$ python -q
>>> import numpy as np
>>> from numpy import linalg as LA
>>> np.set_printoptions(suppress=True, linewidth=120)
>>> E = np.load("block2.npy")
>>> E
array([[ 1,  1,  1,  1,  1,  1],
       [-2,  0, -2,  0, -2,  0],
       [-2, -1, -2, -1, -2, -1],
       [ 1,  1,  1,  1,  1,  1],
       [-2,  0, -2,  0, -2,  0],
       [-2, -1, -2, -1, -2, -1]])
>>> rank = LA.matrix_rank(E)
>>> rank
np.int64(2)
>>> ns = LA.svd(E)[2][rank:].T
>>> np.allclose(E @ ns, 0)
True
>>> [int(LA.matrix_rank(np.delete(E, i, axis=0))) for i in range(6)]
[2, 2, 2, 2, 2, 2]
>>> np.round(E @ ns, 1) + 0
array([[0., 0., 0., 0.],
       [0., 0., 0., 0.],
       [0., 0., 0., 0.],
       [0., 0., 0., 0.],
       [0., 0., 0., 0.],
       [0., 0., 0., 0.]])
>>> LA.matrix_rank(E.T @ E), LA.matrix_rank(E @ E.T)
(np.int64(2), np.int64(2))
>>> U, s, Vh = LA.svd(E)
>>> V = Vh[:(s > 1e-8).sum()]
>>> rng = np.random.default_rng(706483)
>>> x = E[3] + -2 * E[4] + rng.integers(2) * np.eye(6)[5]
>>> x
array([5., 1., 5., 1., 5., 1.])
>>> round(LA.norm(x - V.T @ V @ x), 1)
np.float64(0.0)
>>> LA.matrix_rank(np.vstack([E, x]))
np.int64(2)
>>> (E - E.T) / 2
array([[ 0. ,  1.5,  1.5,  0. ,  1.5,  1.5],
       [-1.5,  0. , -0.5, -0.5, -1. ,  0.5],
       [-1.5,  0.5,  0. , -1. ,  0. ,  0.5],
       [ 0. ,  0.5,  1. ,  0. ,  0.5,  1. ],
       [-1.5,  1. ,  0. , -0.5,  0. ,  1. ],
       [-1.5, -0.5, -0.5, -1. , -1. ,  0. ]])
>>> E @ E
array([[-6,  0, -6,  0, -6,  0],
       [ 6,  0,  6,  0,  6,  0],
       [ 9,  0,  9,  0,  9,  0],
       [-6,  0, -6,  0, -6,  0],
       [ 6,  0,  6,  0,  6,  0],
       [ 9,  0,  9,  0,  9,  0]])
>>> np.round(np.sort(np.abs(LA.eigvals(E))), 1) + 0
array([0., 0., 0., 0., 0., 3.])
>>> LA.matrix_power(E, 4)
array([[-54,   0, -54,   0, -54,   0],
       [ 54,   0,  54,   0,  54,   0],
       [ 81,   0,  81,   0,  81,   0],
       [-54,   0, -54,   0, -54,   0],
       [ 54,   0,  54,   0,  54,   0],
       [ 81,   0,  81,   0,  81,   0]])
>>> np.trace(E)
np.int64(-3)
>>> round(np.abs(LA.eigvals(E)).max(), 1)
np.float64(3.0)
>>> np.round(LA.det(E), 1)
np.float64(0.0)
>>> idx = rng.permutation(6)
>>> idx
array([2, 1, 0, 5, 4, 3])
>>> out = E[idx][:, idx]
>>> out
array([[-2, -1, -2, -1, -2, -1],
       [-2,  0, -2,  0, -2,  0],
       [ 1,  1,  1,  1,  1,  1],
       [-2, -1, -2, -1, -2, -1],
       [-2,  0, -2,  0, -2,  0],
       [ 1,  1,  1,  1,  1,  1]])
>>> np.round(np.sort(np.abs(LA.eigvals(out))), 1) + 0
array([0., 0., 0., 0., 0., 3.])
>>> round(float(LA.det(out)), 1), np.round(LA.det(E[idx]), 1)
(0.0, np.float64(0.0))
>>> M = np.array([[0, 1, 4], [0, 0, 0], [0, 0, 0]])
>>> rank = LA.matrix_rank(M)
>>> print(rank)
1
>>> ns = LA.svd(M)[2][rank:].T
>>> np.allclose(M @ ns, 0)
True
>>> [int(LA.matrix_rank(np.delete(M, i, axis=0))) for i in range(3)]
[0, 1, 1]
>>> LA.matrix_rank(M.T @ M), LA.matrix_rank(M @ M.T)
(np.int64(1), np.int64(1))
>>> [int(LA.matrix_rank(M[:, :j + 1])) for j in range(3)]
[0, 1, 1]
>>> proj = np.triu(np.array([[0, 0, 0], [-1, 1, -3], [-3, -1, 2]]), 1) + np.eye(3)
>>> out = proj @ M @ LA.inv(proj)
>>> np.trace(out), np.trace(M)
(np.float64(0.0), np.int64(0))
>>> proj @ M - M @ proj
array([[0., 0., 3.],
       [0., 0., 0.],
       [0., 0., 0.]])
>>> print(LA.norm(M, axis=1).argmax())
0
>>> print(np.allclose(M[:-1].T @ LA.lstsq(M[:-1].T, M[-1])[0], M[-1]))
True
>>> np.round(M @ LA.pinv(M) @ M, 1)
array([[0., 1., 4.],
       [0., 0., 0.],
       [0., 0., 0.]])
>>> np.abs(np.diag(LA.qr(M)[1])) > 1e-9
array([False, False, False])
>>> np.unique(M.round(6), axis=0).shape
(2, 3)
>>> U, s, Vh = LA.svd(M, full_matrices=False)
>>> np.cumsum(s ** 2) / np.sum(s ** 2)
array([1., 1., 1.])
>>> print(np.round(U.T @ M @ Vh.T, 1) + 0)
[[4.1 0.  0. ]
 [0.  0.  0. ]
 [0.  0.  0. ]]
>>> np.round(Vh @ Vh.T, 1) + 0
array([[1., 0., 0.],
       [0., 1., 0.],
       [0., 0., 1.]])
>>> np.abs(U[:, 0]).round(6).argmax()
np.int64(0)
>>> round(np.sqrt((s ** 2).sum()), 1), round(float(LA.norm(M)), 1)
(np.float64(4.1), 4.1)
>>> s / s[0]
array([ 1.,  0., -0.])
>>> U.T @ U
array([[1., 0., 0.],
       [0., 1., 0.],
       [0., 0., 1.]])
>>> K = np.array([[-0.6, 1.0, 1.0],
...     [-0.4, -1.0, -0.6],
...     [0.3, -0.4, -0.5],
...     [0.1, -0.8, -0.6],
...     [-0.6, 1.0, 1.0],
...     [0.1, 1.0, 0.9],
...     [-0.3, 0.2, 0.4],
...     [-0.3, -0.6, -0.1],
...     [0.7, -0.7, -0.9],
...     [0.9, 0.8, -0.6],
...     [0.9, -1.0, -1.0],
...     [0.6, 0.9, 0.4]])
>>> q, R = LA.qr(K)
>>> np.trace(q @ q.T)
np.float64(3.0)
>>> R.round(1)
array([[ 1.9, -0.5, -1.6],
       [ 0. ,  2.8,  1.8],
       [ 0. ,  0. ,  0.7]])
>>> q.round(1) + 0
array([[-0.3,  0.3, -0.1],
       [-0.2, -0.4, -0.3],
       [ 0.2, -0.1, -0.1],
       [ 0.1, -0.3,  0. ],
       [-0.3,  0.3, -0.1],
       [ 0.1,  0.4,  0.4],
       [-0.2,  0. ,  0.1],
       [-0.2, -0.2,  0.1],
       [ 0.4, -0.2,  0. ],
       [ 0.5,  0.4, -0.7],
       [ 0.5, -0.3,  0.3],
       [ 0.3,  0.4,  0.3]])
>>> np.round(q.T @ q, 1) + 0
array([[1., 0., 0.],
       [0., 1., 0.],
       [0., 0., 1.]])
>>> Ac = (K - K.mean(axis=0)) / K.std(axis=0)
>>> np.round(Ac.std(axis=0), 1)
array([1., 1., 1.])
>>> beta = LA.lstsq(np.delete(Ac, 2, axis=1), Ac[:, 2])[0]
>>> np.round(1 - np.var(Ac[:, 2] - np.delete(Ac, 2, axis=1) @ beta), 1)
np.float64(0.9)
>>> beta.round(1)
array([-0.5,  0.7])
>>> np.abs(beta).argmax()
np.int64(1)
>>> q, V = LA.qr(K[:, :2])[0], LA.qr(K[:, 2:])[0]
>>> s = LA.svd(q.T @ V, compute_uv=False)
>>> print(round(float(LA.norm(q @ q.T - V @ V.T, 2)), 1))
1.0
>>> s.round(1)
array([1.])
>>> basis = K[[6, 11]].astype(float)
>>> for _ in range(6):
...     idx = LA.norm(K[:, None] - basis, axis=-1).argmin(axis=1)
...     basis = np.array([K[idx == j].mean(axis=0) for j in range(2)])
... 
>>> idx
array([1, 0, 0, 0, 1, 1, 1, 0, 0, 1, 0, 1])
>>> basis.round(1) + 0
array([[ 0.2, -0.8, -0.6],
       [ 0. ,  0.8,  0.5]])
>>> np.abs(basis[1] - basis[0]).argmax()
np.int64(1)
>>> np.round(basis[1] - basis[0], 1)
array([-0.2,  1.6,  1.1])
>>> data = np.load("data.npy")
>>> data
array([[  0, -25, -10,  20,   5],
       [  0,  -5,  -2,   4,   1],
       [  0,  -5,  -2,   4,   1],
       [  0, -25, -10,  20,   5]])
>>> U, s, Vh = LA.svd(data)
>>> np.argmax(s[:-1] / (s[1:] + 1e-6)) + 1
np.int64(1)
>>> out = U[:, :1] @ np.diag(s[:1]) @ Vh[:1]
>>> LA.matrix_rank(data, rtol=0.05)
np.int64(1)
>>> LA.matrix_rank(out)
np.int64(1)
>>> round(np.abs(data - out).max(), 1)
np.float64(0.0)
>>> out = np.array([[-1, 5], [-2, -2], [-9, 7], [7, 4], [-6, -6]])
>>> LA.matrix_rank(np.vstack([data, out.T]))
np.int64(3)
>>> np.einsum("ik,kj->ji", data, out)
array([[250,  50,  50, 250],
       [ 30,   6,   6,  30]])
>>> np.einsum("ij->j", data)
array([  0, -60, -24,  48,  12])
>>> data @ out
array([[250,  30],
       [ 50,   6],
       [ 50,   6],
       [250,  30]])
>>> np.round(np.trace(LA.pinv(data) @ data), 1)
np.float64(1.0)
>>> U, s, Vh = LA.svd(data)
>>> V = Vh[:(s > 1e-8).sum()]
>>> x = data[1] + -3 * data[0] + rng.integers(2) * np.eye(5)[0]
>>> x
array([  1.,  70.,  28., -56., -14.])
>>> np.round(np.diag(V.T @ V), 1) + 0
array([0. , 0.5, 0.1, 0.3, 0. ])
>>> np.round(V.T @ V, 1) + 0
array([[ 0. ,  0. ,  0. ,  0. ,  0. ],
       [ 0. ,  0.5,  0.2, -0.4, -0.1],
       [ 0. ,  0.2,  0.1, -0.2,  0. ],
       [ 0. , -0.4, -0.2,  0.3,  0.1],
       [ 0. , -0.1,  0. ,  0.1,  0. ]])
>>> np.allclose(V.T @ V @ x, x)
False
>>> LA.matrix_rank(np.vstack([data, x]))
np.int64(2)
>>> LA.cond(data) > 100
np.True_
>>> print(round(float(LA.norm(data, 2) / LA.norm(data)), 1))
1.0
>>> np.argsort(-LA.norm(data, axis=0).round(6), kind="stable")[:3]
array([1, 3, 2])
>>> [round(float(x), 1) for x in LA.svd(data, compute_uv=False)[:3]]
[48.9, 0.0, 0.0]
>>> J = np.array([[4.3, 3.2, 12.2, -2.6, 2.8],
...     [-2.4, -2.5, -2.7, -4.3, -2.9],
...     [-1.8, 2.9, 11.7, 3.6, 8.4],
...     [-3.8, -3.8, 1.7, 4.2, 3.4]])
>>> w1 = np.array([[3, -3, -5, -1],
...     [-3, 4, -3, 4],
...     [2, 5, 0, -3],
...     [1, -5, -5, -5],
...     [-1, 4, -5, 0]])
>>> beta = np.array([2, -3, -2, 2])
>>> H = np.maximum(J @ w1 + beta, 0)
>>> LA.matrix_rank(H)
np.int64(3)
>>> np.round((H > 0).mean(axis=0), 1)
array([0.8, 0.5, 0.2, 0.2])
>>> H.round(1)
array([[24.3, 82.1,  0. ,  0. ],
       [ 0. ,  0. , 53.5, 24. ],
       [ 6.5, 88.1,  0. ,  0. ],
       [ 6.2,  0. ,  0. ,  0. ]])
>>> basis = np.array([[3, 0, 1], [0, 2, 3], [1, 1, 2], [2, 2, 1]])
>>> np.round(H @ basis, 1)
array([[ 72.9, 164.2, 270.6],
       [101.5, 101.5, 131. ],
       [ 19.5, 176.2, 270.8],
       [ 18.6,   0. ,   6.2]])
>>> np.unravel_index(np.abs(J).argmax(), J.shape)
(np.int64(0), np.int64(2))
>>> np.abs(J).max()
np.float64(12.2)
>>> np.round(J.mean(axis=0), 1) + 0
array([-0.9,  0. ,  5.7,  0.2,  2.9])
>>> np.round(LA.svd(J, compute_uv=False), 1)
array([20. , 10.1,  5. ,  2.5])
>>> np.round(J - J[0], 1)
array([[  0. ,   0. ,   0. ,   0. ,   0. ],
       [ -6.7,  -5.7, -14.9,  -1.7,  -5.7],
       [ -6.1,  -0.3,  -0.5,   6.2,   5.6],
       [ -8.1,  -7. , -10.5,   6.8,   0.6]])
>>> np.round(LA.norm(J), 1)
np.float64(23.1)
>>> U, s, Vh = LA.svd(J, full_matrices=False)
>>> s.round(1)
array([20. , 10.1,  5. ,  2.5])
>>> print(U.shape, s.shape, Vh.shape)
(4, 4) (4,) (4, 5)
>>> np.round(s / s[0], 1)
array([1. , 0.5, 0.2, 0.1])
>>> np.round(U.T @ J @ Vh.T, 1) + 0
array([[20. ,  0. ,  0. ,  0. ],
       [ 0. , 10.1,  0. ,  0. ],
       [ 0. ,  0. ,  5. ,  0. ],
       [ 0. ,  0. ,  0. ,  2.5]])
>>> np.allclose(U * s @ Vh, J)
True
>>> print(np.round(np.abs(Vh[0]), 1))
[0.1 0.2 0.9 0.1 0.5]
>>> print(np.round(np.cumsum(s ** 2) / np.sum(s ** 2), 1))
[0.8 0.9 1.  1. ]
>>> print((s > 1e-8).sum())
4
>>> np.round(LA.norm(J, axis=1), 1)
array([13.9,  6.8, 15.2,  7.8])
>>> round(float(LA.norm(J[3] - J[2])), 1)
13.2
>>> m1 = np.load("arr.npy")
>>> m1
array([[ 0.3, -0.5,  0.3, -9.5, -0.2],
       [ 1.5,  0.4, -0.9, -7. ,  0.8],
       [-1.2,  1.2, -1.5, -0.5, -0.4]])
>>> blk = np.stack([m1, -2 * m1, m1[::-1]])
>>> LA.matrix_rank(blk.reshape(3, -1))
np.int64(2)
>>> np.round(LA.norm(blk, axis=(1, 2)), 1)
array([12.2, 24.4, 12.2])
>>> blk.sum(axis=0)
array([[-1.5,  1.7, -1.8,  9. , -0.2],
       [ 0. ,  0. ,  0. ,  0. ,  0. ],
       [ 1.5, -1.7,  1.8, -9. ,  0.2]])
>>> W0 = np.load("sample12.npy")
>>> W0.round(1)
array([[ 0.3,  0.3, -0.1, -0.4,  0.1],
       [-0.7, -0.8,  0.4,  1. , -0.1],
       [-0.1, -0.1, -0.1,  0.6, -0.3],
       [-1.5, -1.6,  0.3,  3. , -0.9]])
>>> rank = LA.matrix_rank(W0)
>>> rank
np.int64(2)
>>> ns = LA.svd(W0)[2][rank:].T
>>> LA.matrix_rank(W0.T @ W0), LA.matrix_rank(W0 @ W0.T)
(np.int64(2), np.int64(2))
>>> [int(LA.matrix_rank(W0[:, :j + 1])) for j in range(5)]
[1, 2, 2, 2, 2]
>>> print(np.allclose(W0 @ ns, 0))
True
>>> U, s, Vh = LA.svd(W0)
>>> s.round(1) + 0
array([4.2, 0.6, 0. , 0. ])
>>> out = U[:, :2] @ np.diag(s[:2]) @ Vh[:2]
>>> round(LA.norm(W0 - out) / LA.norm(W0), 1)
np.float64(0.0)
>>> out.round(1)
array([[ 0.3,  0.3, -0.1, -0.4,  0.1],
       [-0.7, -0.8,  0.4,  1. , -0.1],
       [-0.1, -0.1, -0.1,  0.6, -0.3],
       [-1.5, -1.6,  0.3,  3. , -0.9]])
>>> LA.matrix_rank(W0, rtol=0.05)
np.int64(2)
>>> print(np.abs(np.diag(LA.qr(W0)[1])) > 1e-9)
[ True  True False False]
>>> np.round(W0 @ LA.pinv(W0) @ W0, 1)
array([[ 0.3,  0.3, -0.1, -0.4,  0.1],
       [-0.7, -0.8,  0.4,  1. , -0.1],
       [-0.1, -0.1, -0.1,  0.6, -0.3],
       [-1.5, -1.6,  0.3,  3. , -0.9]])
>>> LA.lstsq(W0[:-1].T, W0[-1])[2]
np.int32(2)
>>> np.unique(W0.round(6), axis=0).shape
(4, 5)
>>> U, s, Vh = LA.svd(M)
>>> print(s.round(1))
[ 4.1  0.  -0. ]
>>> print(np.argmax(s[:-1] / (s[1:] + 1e-6)) + 1)
1
>>> out = U[:, :1] @ np.diag(s[:1]) @ Vh[:1]
>>> LA.matrix_rank(out)
np.int64(1)
>>> round(np.abs(M - out).max(), 1)
np.float64(0.0)
